$ python3 -q
>>> import numpy as np
>>> from numpy import linalg as LA
>>> np.set_printoptions(suppress=True, linewidth=200)
>>> tidy = lambda a: np.round(a, 3) + 0
>>> F = np.load("layer0.npy")
>>> F
array([[ 3,  4,  5,  6,  7,  8,  9, 10, 11],
       [12, 13, 14, 15, 16, 17, 18, 19, 20],
       [21, 22, 23, 24, 25, 26, 27, 28, 29],
       [30, 31, 32, 33, 34, 35, 36, 37, 38],
       [39, 40, 41, 42, 43, 44, 45, 46, 47],
       [48, 49, 50, 51, 52, 53, 54, 55, 56]])
>>> U, sigma, Vh = LA.svd(F)
>>> evecs = Vh[:(sigma > 1e-8).sum()]
>>> rng = np.random.default_rng(2051)
>>> vec = F[2] + -2 * F[4] + rng.integers(2) * np.eye(9)[5]
>>> vec
array([-57., -58., -59., -60., -61., -61., -63., -64., -65.])
>>> tidy(np.diag(evecs.T @ evecs))
array([0.378, 0.261, 0.178, 0.128, 0.111, 0.128, 0.178, 0.261, 0.378])
>>> tidy(LA.norm(vec - evecs.T @ evecs @ vec))
np.float64(0.934)
>>> LA.cond(F) > 100
np.True_
>>> tidy(LA.norm(F, 2) / LA.norm(F))
np.float64(0.999)
>>> LA.matrix_rank(F, rtol=0.1)
np.int64(1)
>>> rk = LA.matrix_rank(F)
>>> rk
np.int64(2)
>>> null = LA.svd(F)[2][rk:].T
>>> null.shape
(9, 7)
>>> [int(LA.matrix_rank(F[:i])) for i in range(1, len(F) + 1)]
[1, 2, 2, 2, 2, 2]
>>> LA.matrix_rank(F.T @ F), LA.matrix_rank(F @ F.T)
(np.int64(2), np.int64(2))
>>> m1 = np.loadtxt("x.csv", delimiter=",")
>>> m1
array([[-7.,  3., -6.,  5.,  3.,  1., -6.,  7., -6.,  3.,  9.],
       [ 8., -3., -9., -5., -9., -6., -7.,  1., -5.,  2.,  7.],
       [ 8.,  6., -3.,  3.,  4., -2.,  8.,  2., -1., -3., -1.],
       [-2.,  3., -4.,  3.,  9.,  8.,  3.,  7.,  6., -6.,  7.],
       [ 7.,  8.,  5., -4.,  0.,  5., -6.,  0.,  5., -4.,  9.],
       [-9.,  0., -2., -4.,  1.,  1.,  6., -7.,  2.,  6.,  6.],
       [ 6.,  6.,  0., -8., -8.,  9.,  1.,  6.,  0.,  3.,  2.],
       [-3.,  3., -2., -1.,  9.,  8.,  8.,  6., -7.,  1., -4.],
       [-4.,  7.,  5., -1.,  0., -8.,  6.,  2., -1., -4., -4.]])
>>> U, sigma, Vh = LA.svd(m1, full_matrices=False)
>>> tidy(sigma)
array([27.487, 24.961, 21.338, 17.739, 16.681, 13.455, 12.224,  7.268,  5.182])
>>> tidy(Vh @ Vh.T)
array([[1., 0., 0., 0., 0., 0., 0., 0., 0.],
       [0., 1., 0., 0., 0., 0., 0., 0., 0.],
       [0., 0., 1., 0., 0., 0., 0., 0., 0.],
       [0., 0., 0., 1., 0., 0., 0., 0., 0.],
       [0., 0., 0., 0., 1., 0., 0., 0., 0.],
       [0., 0., 0., 0., 0., 1., 0., 0., 0.],
       [0., 0., 0., 0., 0., 0., 1., 0., 0.],
       [0., 0., 0., 0., 0., 0., 0., 1., 0.],
       [0., 0., 0., 0., 0., 0., 0., 0., 1.]])
>>> tidy(sigma / sigma[0])
array([1.   , 0.908, 0.776, 0.645, 0.607, 0.489, 0.445, 0.264, 0.189])
>>> tidy(U.T @ m1 @ Vh.T)
array([[27.487,  0.   ,  0.   ,  0.   ,  0.   ,  0.   ,  0.   ,  0.   ,  0.   ],
       [ 0.   , 24.961,  0.   ,  0.   ,  0.   ,  0.   ,  0.   ,  0.   ,  0.   ],
       [ 0.   ,  0.   , 21.338,  0.   ,  0.   ,  0.   ,  0.   ,  0.   ,  0.   ],
       [ 0.   ,  0.   ,  0.   , 17.739,  0.   ,  0.   ,  0.   ,  0.   ,  0.   ],
       [ 0.   ,  0.   ,  0.   ,  0.   , 16.681,  0.   ,  0.   ,  0.   ,  0.   ],
       [ 0.   ,  0.   ,  0.   ,  0.   ,  0.   , 13.455,  0.   ,  0.   ,  0.   ],
       [ 0.   ,  0.   ,  0.   ,  0.   ,  0.   ,  0.   , 12.224,  0.   ,  0.   ],
       [ 0.   ,  0.   ,  0.   ,  0.   ,  0.   ,  0.   ,  0.   ,  7.268,  0.   ],
       [ 0.   ,  0.   ,  0.   ,  0.   ,  0.   ,  0.   ,  0.   ,  0.   ,  5.182]])
>>> tidy(np.cumsum(sigma ** 2) / np.sum(sigma ** 2))
array([0.266, 0.486, 0.646, 0.757, 0.855, 0.919, 0.972, 0.991, 1.   ])
